$ python3 -q
>>> import numpy as np
>>> from numpy import linalg as LA
>>> np.set_printoptions(precision=2, suppress=True, linewidth=120, legacy="1.25")
>>> def rd(a):
...     return np.round(a, 2) + 0
... 
>>> data = np.load("case7.npy")
>>> print(data)
[[4. 0. 0. 0.]
 [0. 4. 0. 3.]
 [0. 0. 4. 0.]
 [0. 3. 0. 4.]]
>>> # 3 blocks once reordered
>>> x0 = np.ones(4)
>>> for _ in range(4):
...     x0 = data @ x0
...     x0 /= LA.norm(x0)
...     print(round(x0 @ data @ x0, 2))
... 
6.26
6.71
6.9
6.97
>>> print(rd(x0))
[0.07 0.7  0.07 0.7 ]
>>> print(rd(LA.eigvalsh(data)[-1]))
7.0
>>> m1 = np.loadtxt("data.csv", delimiter=",")
>>> print(m1)
[[ 1.09  3.36  1.8 ]
 [ 1.47  3.26  1.51]
 [ 1.24  3.07  1.99]
 [ 0.91  3.01  1.57]
 [ 2.58  0.3   2.87]
 [ 2.73  0.32  3.56]
 [ 3.06 -0.58  3.03]
 [ 3.44  0.1   3.11]
 [ 1.85  2.04  1.02]
 [ 2.1   2.52  0.45]
 [ 2.45  2.39  1.23]
 [ 1.85  2.11  0.42]]
>>> print(np.abs(m1).max())
3.56
>>> print(np.count_nonzero(m1))
36
>>> print(rd(LA.svd(m1, compute_uv=False)))
[11.64  5.87  2.11]
>>> G = np.cov(m1, rowvar=False)
>>> print(rd(np.polyfit(m1[:, 2], m1[:, 0], 1)))
[0.43 1.26]
>>> print(rd(np.corrcoef(m1[:, 2], m1[:, 0])[0, 1]))
0.56
>>> print(np.argsort(-m1.std(axis=0).round(6), kind="stable"))
[1 2 0]
>>> print(rd(np.median(m1, axis=0)))
[1.98 2.25 1.68]
>>> print(np.argwhere(np.triu(np.abs(np.corrcoef(m1.T)) > 0.8, 1)))
[[0 1]]
>>> print(rd(m1.std(axis=0)))
[0.77 1.34 1.01]
>>> W2 = m1[[0, 9]].astype(float)
>>> for _ in range(6):
...     z = LA.norm(m1[:, None] - W2, axis=-1).argmin(axis=1)
...     W2 = np.array([m1[z == j].mean(axis=0) for j in range(2)])
... 
>>> print(z)
[0 0 0 0 1 1 1 1 0 0 0 0]
>>> print(np.abs(W2[1] - W2[0]).argmax())
1
>>> print(np.bincount(z))
[8 4]
>>> print(rd(W2))
[[1.62 2.72 1.25]
 [2.95 0.04 3.14]]
